>>> import numpy as np
>>> from numpy import linalg as LA
>>> np.set_printoptions(suppress=True, linewidth=120)
>>> arr = np.load("layer1.npy")
>>> arr
array([[ 3,  4,  5],
       [ 6,  7,  8],
       [ 9, 10, 11]])
>>> # rows and columns are dependent
>>> proj = np.triu(np.array([[2, 0, 0], [3, 2, 1], [2, 0, 3]]), 1) + np.eye(3)
>>> other = proj @ arr @ LA.inv(proj)
>>> proj @ arr - arr @ proj
array([[  0.,   0.,  -4.],
       [  9.,  10.,   4.],
       [  0.,   0., -10.]])
>>> other
array([[ 3.,  4.,  1.],
       [15., 17.,  2.],
       [ 9., 10.,  1.]])
>>> np.round(np.poly(other), 3) + 0
array([  1., -21., -18.,   0.])
>>> print(LA.matrix_rank(other))
2
>>> np.round(LA.det(other), 3)
np.float64(0.0)
>>> [round(float(x), 3) for x in LA.svd(arr, compute_uv=False)[:3]]
[22.369, 0.805, 0.0]
>>> np.round(LA.norm(arr, 2) / LA.norm(arr), 3)
np.float64(0.999)
>>> LA.matrix_rank(arr, rtol=0.1)
np.int64(1)
>>> w1 = np.array([[2, -3, 3, 1], [-1, 2, 1, 1], [0, -3, -3, 0]])
>>> c = np.array([3, 1, 1, -1])
>>> H = np.maximum(arr @ w1 + c, 0)
>>> (H > 0).astype(int)
array([[1, 0, 0, 1],
       [1, 0, 1, 1],
       [1, 0, 1, 1]])
>>> np.round((H > 0).mean(axis=0), 3)
array([1.   , 0.   , 0.667, 1.   ])
>>> H
array([[ 5,  0,  0,  6],
       [ 8,  0,  2, 12],
       [11,  0,  5, 18]])
>>> basis = np.array([[2, -3, -6], [7, 2, 7], [-3, -6, -2], [0, 2, 3]])
>>> (H @ basis).round(6).argmax(axis=1)
array([0, 0, 0])
>>> H @ basis
array([[ 10,  -3, -12],
       [ 10, -12, -16],
       [  7, -27, -22]])
>>> np.unique(arr.round(6), axis=0).shape
(3, 3)
>>> print(np.allclose(arr[:-1].T @ LA.lstsq(arr[:-1].T, arr[-1])[0], arr[-1]))
True
>>> np.round(arr @ LA.pinv(arr) @ arr, 3)
array([[ 3.,  4.,  5.],
       [ 6.,  7.,  8.],
       [ 9., 10., 11.]])
>>> LA.lstsq(arr[:-1].T, arr[-1])[2]
np.int32(2)
>>> left, sig, VT = LA.svd(arr)
>>> V = VT[:(sig > 1e-8).sum()]
>>> rng = np.random.default_rng(876)
>>> x0 = arr[0] + -1 * arr[2] + rng.integers(2) * np.eye(3)[2]
>>> print(x0)
[-6. -6. -6.]
>>> np.round(V.T @ V, 3)
array([[ 0.833,  0.333, -0.167],
       [ 0.333,  0.333,  0.333],
       [-0.167,  0.333,  0.833]])
>>> print(np.allclose(V.T @ V @ x0, x0))
True
>>> labels = rng.integers(0, 3, 6)
>>> W0 = np.triu((labels[:, None] == labels) & (rng.random((6, 6)) < 0.8), 1).astype(int)
>>> W0 += W0.T
>>> W0
array([[0, 0, 0, 0, 1, 0],
       [0, 0, 0, 0, 0, 1],
       [0, 0, 0, 0, 0, 0],
       [0, 0, 0, 0, 0, 1],
       [1, 0, 0, 0, 0, 0],
       [0, 1, 0, 1, 0, 0]])
>>> vals, V = LA.eigvalsh(W0)
Traceback (most recent call last):
  File "<python-input-40>", line 1, in <module>
    vals, V = LA.eigvalsh(W0)
    ^^^^^^^
ValueError: too many values to unpack (expected 2)
>>> vals, V = LA.eigh(W0)
>>> np.round(LA.eigvalsh(W0 @ W0), 3)
array([0., 0., 1., 1., 2., 2.])
>>> np.round(LA.svd(W0, compute_uv=False), 3)
array([1.414, 1.414, 1.   , 1.   , 0.   , 0.   ])
>>> print(np.round(V @ np.diag(vals) @ V.T, 3) + 0)
[[0. 0. 0. 0. 1. 0.]
 [0. 0. 0. 0. 0. 1.]
 [0. 0. 0. 0. 0. 0.]
 [0. 0. 0. 0. 0. 1.]
 [1. 0. 0. 0. 0. 0.]
 [0. 1. 0. 1. 0. 0.]]
>>> print(np.abs(V[:, -1]).round(6).argmax())
5
>>> np.unique(vals.round(6) + 0, return_counts=True)[1]
array([1, 1, 2, 1, 1])
>>> np.round(LA.eigvalsh(W0 + -2 * np.eye(6)), 3)
array([-3.414, -3.   , -2.   , -2.   , -1.   , -0.586])
>>> print(np.round(V.T @ W0 @ V, 3) + 0)
[[-1.414  0.     0.     0.     0.     0.   ]
 [ 0.    -1.     0.     0.     0.     0.   ]
 [ 0.     0.     0.     0.     0.     0.   ]
 [ 0.     0.     0.     0.     0.     0.   ]
 [ 0.     0.     0.     0.     1.     0.   ]
 [ 0.     0.     0.     0.     0.     1.414]]
>>> (vals > 1e-8).sum(), (vals < -1e-8).sum()
(np.int64(2), np.int64(2))
>>> print(vals.sum(), np.trace(W0))
0.0 0
>>> K, _ = LA.qr(np.array([[0.6, 1.8, -0.2, -0.1, 0.8],
...     [0.4, 0.6, -0.1, -1.8, -0.3],
...     [-0.7, 0.9, 0.0, 1.2, -1.3],
...     [0.2, 1.1, 1.3, 1.0, 0.0],
...     [-0.3, -0.9, -0.6, 0.7, -2.2]]))
>>> K.round(3)
array([[-0.562,  0.517, -0.481,  0.427, -0.056],
       [-0.375,  0.081, -0.185, -0.73 ,  0.535],
       [ 0.656,  0.712, -0.168, -0.182,  0.044],
       [-0.187,  0.391,  0.788,  0.218,  0.379],
       [ 0.281, -0.258, -0.292,  0.452,  0.751]])
>>> # orthonormal columns
>>> t = np.radians(90)
>>> R = np.eye(5)
>>> R[4, 4] = R[2, 2] = np.cos(t)
>>> R[4, 2], R[2, 4] = -np.sin(t), np.sin(t)
>>> R.round(3) + 0
array([[ 1.,  0.,  0.,  0.,  0.],
       [ 0.,  1.,  0.,  0.,  0.],
       [ 0.,  0.,  0.,  0.,  1.],
       [ 0.,  0.,  0.,  1.,  0.],
       [ 0.,  0., -1.,  0.,  0.]])
>>> other = K @ R.T
>>> np.round(np.abs(other - K).max(axis=0), 3)
array([0.   , 0.   , 1.043, 0.   , 1.167])
>>> other.round(3)
array([[-0.562,  0.517, -0.056,  0.427,  0.481],
       [-0.375,  0.081,  0.535, -0.73 ,  0.185],
       [ 0.656,  0.712,  0.044, -0.182,  0.168],
       [-0.187,  0.391,  0.379,  0.218, -0.788],
       [ 0.281, -0.258,  0.751,  0.452,  0.292]])
>>> np.round(LA.det(R), 3), np.trace(R)
(np.float64(1.0), np.float64(3.0))
>>> np.round((other - other.T) / 2, 3)
array([[ 0.   ,  0.446, -0.356,  0.307,  0.1  ],
       [-0.446,  0.   , -0.088, -0.56 ,  0.222],
       [ 0.356,  0.088,  0.   , -0.281, -0.292],
       [-0.307,  0.56 ,  0.281,  0.   , -0.62 ],
       [-0.1  , -0.222,  0.292,  0.62 ,  0.   ]])
>>> np.allclose(other, other.T)
False
>>> np.round((other + other.T) / 2, 3)
array([[-0.562,  0.071,  0.3  ,  0.12 ,  0.381],
       [ 0.071,  0.081,  0.624, -0.169, -0.037],
       [ 0.3  ,  0.624,  0.044,  0.098,  0.46 ],
       [ 0.12 , -0.169,  0.098,  0.218, -0.168],
       [ 0.381, -0.037,  0.46 , -0.168,  0.292]])
>>> round(np.abs(LA.eigvals(other)).max(), 3)
np.float64(1.0)
>>> print(round(float(np.trace(other)), 3))
0.074
>>> print(np.allclose(other @ other.T, other.T @ other))
True
>>> f = np.array([-9, 4, -7, -8, -5])
>>> other = K + np.outer(f, np.eye(5)[3])
>>> other.round(3)
array([[-0.562,  0.517, -0.481, -8.573, -0.056],
       [-0.375,  0.081, -0.185,  3.27 ,  0.535],
       [ 0.656,  0.712, -0.168, -7.182,  0.044],
       [-0.187,  0.391,  0.788, -7.782,  0.379],
       [ 0.281, -0.258, -0.292, -4.548,  0.751]])
>>> LA.matrix_rank(LA.inv(other) - LA.inv(K), tol=1e-8)
np.int64(1)
>>> round(LA.det(other) / LA.det(K), 3), np.round(1 + LA.solve(K, f)[3], 3)
(np.float64(-8.493), np.float64(-8.493))
>>> print(LA.matrix_rank(other - K))
1
>>> x0 = np.array([-4, -4, -3, 0, 1])
>>> [p for p in range(1, 25) if np.allclose(LA.matrix_power(K, p), np.eye(5))]
[]
>>> np.round(LA.inv(K), 3)
array([[-0.562, -0.375,  0.656, -0.187,  0.281],
       [ 0.517,  0.081,  0.712,  0.391, -0.258],
       [-0.481, -0.185, -0.168,  0.788, -0.292],
       [ 0.427, -0.73 , -0.182,  0.218,  0.452],
       [-0.056,  0.535,  0.044,  0.379,  0.751]])
>>> round(LA.norm(x0), 3), round(LA.norm(K @ x0), 3)
(np.float64(6.481), np.float64(6.481))
>>> 5 - LA.matrix_rank(K - np.eye(5), tol=1e-8)
np.int64(1)
>>> np.round(np.sort(np.abs(np.degrees(np.angle(LA.eigvals(K))))), 3)
array([  0.   ,  75.242,  75.242, 126.461, 126.461])
>>> F = np.load("data.npy")
>>> F
array([[ 6,  4,  2,  0,  4,  0,  0,  0,  2],
       [-3, -2, -1,  0, -2,  0,  0,  0, -1],
       [-9, -6, -3,  0, -6,  0,  0,  0, -3],
       [ 6,  4,  2,  0,  4,  0,  0,  0,  2],
       [ 0,  0,  0,  0,  0,  0,  0,  0,  0],
       [ 0,  0,  0,  0,  0,  0,  0,  0,  0],
       [ 0,  0,  0,  0,  0,  0,  0,  0,  0],
       [ 9,  6,  3,  0,  6,  0,  0,  0,  3],
       [-9, -6, -3,  0, -6,  0,  0,  0, -3]])
>>> r = LA.matrix_rank(F)
>>> r
np.int64(1)
>>> ns = LA.svd(F)[2][r:].T
>>> print(ns.shape)
(9, 8)
>>> [int(LA.matrix_rank(np.delete(F, i, axis=0))) for i in range(9)]
[1, 1, 1, 1, 1, 1, 1, 1, 1]
